% ipython --no-banner

In [1]: import numpy as np

In [2]: np.set_printoptions(suppress=True, linewidth=100)

In [3]: def rd(a):
   ...:     return np.round(a, 2) + 0
   ...: 

In [4]: ang = np.deg2rad(90)

In [5]: M = np.eye(6)

In [6]: M[np.ix_([3, 0], [3, 0])] = [[np.cos(ang), -np.sin(ang)], [np.sin(ang), np.cos(ang)]]

In [7]: rd(M)
Out[7]: 
array([[ 0.,  0.,  0.,  1.,  0.,  0.],
       [ 0.,  1.,  0.,  0.,  0.,  0.],
       [ 0.,  0.,  1.,  0.,  0.,  0.],
       [-1.,  0.,  0.,  0.,  0.,  0.],
       [ 0.,  0.,  0.,  0.,  1.,  0.],
       [ 0.,  0.,  0.,  0.,  0.,  1.]])

In [8]: F = np.loadtxt("block19.csv", delimiter=",")

In [9]: F
Out[9]: 
array([[-1., -2., -2., -2., -2., -2., -2., -2.,  0.,  0.,  0., -2.],
       [-2., -1., -2., -2., -2., -2., -2., -2.,  0.,  0.,  0., -2.],
       [-2., -2., -1., -2., -2., -2., -2., -2.,  0.,  0.,  0., -2.],
       [-2., -2., -2., -1., -2., -2., -2., -2.,  0.,  0.,  0., -2.],
       [-2., -2., -2., -2., -1., -2., -2., -2.,  0.,  0.,  0., -2.],
       [-2., -2., -2., -2., -2., -1., -2., -2.,  0.,  0.,  0., -2.],
       [-2., -2., -2., -2., -2., -2., -1., -2.,  0.,  0.,  0., -2.],
       [-2., -2., -2., -2., -2., -2., -2., -1.,  0.,  0.,  0., -2.],
       [ 0.,  0.,  0.,  0.,  0.,  0.,  0.,  0., -1., -2., -2.,  0.],
       [ 0.,  0.,  0.,  0.,  0.,  0.,  0.,  0., -2., -1., -2.,  0.],
       [ 0.,  0.,  0.,  0.,  0.,  0.,  0.,  0., -2., -2., -1.,  0.],
       [-2., -2., -2., -2., -2., -2., -2., -2.,  0.,  0.,  0., -1.]])

In [10]: vals, V = np.linalg.eigh(F)

In [11]: rd(np.linalg.eigvalsh(F @ F))
Out[11]: array([  1.,   1.,   1.,   1.,   1.,   1.,   1.,   1.,   1.,   1.,  25., 289.])

In [12]: rd(np.linalg.eigvalsh(F + 4 * np.eye(12)))
Out[12]: array([-13.,  -1.,   5.,   5.,   5.,   5.,   5.,   5.,   5.,   5.,   5.,   5.])

In [13]: rd(vals)
Out[13]: array([-17.,  -5.,   1.,   1.,   1.,   1.,   1.,   1.,   1.,   1.,   1.,   1.])

In [14]: (vals > 1e-8).sum(), (vals < -1e-8).sum()
Out[14]: (np.int64(10), np.int64(2))

In [15]: rd(np.linalg.svd(F, compute_uv=False))
Out[15]: array([17.,  5.,  1.,  1.,  1.,  1.,  1.,  1.,  1.,  1.,  1.,  1.])
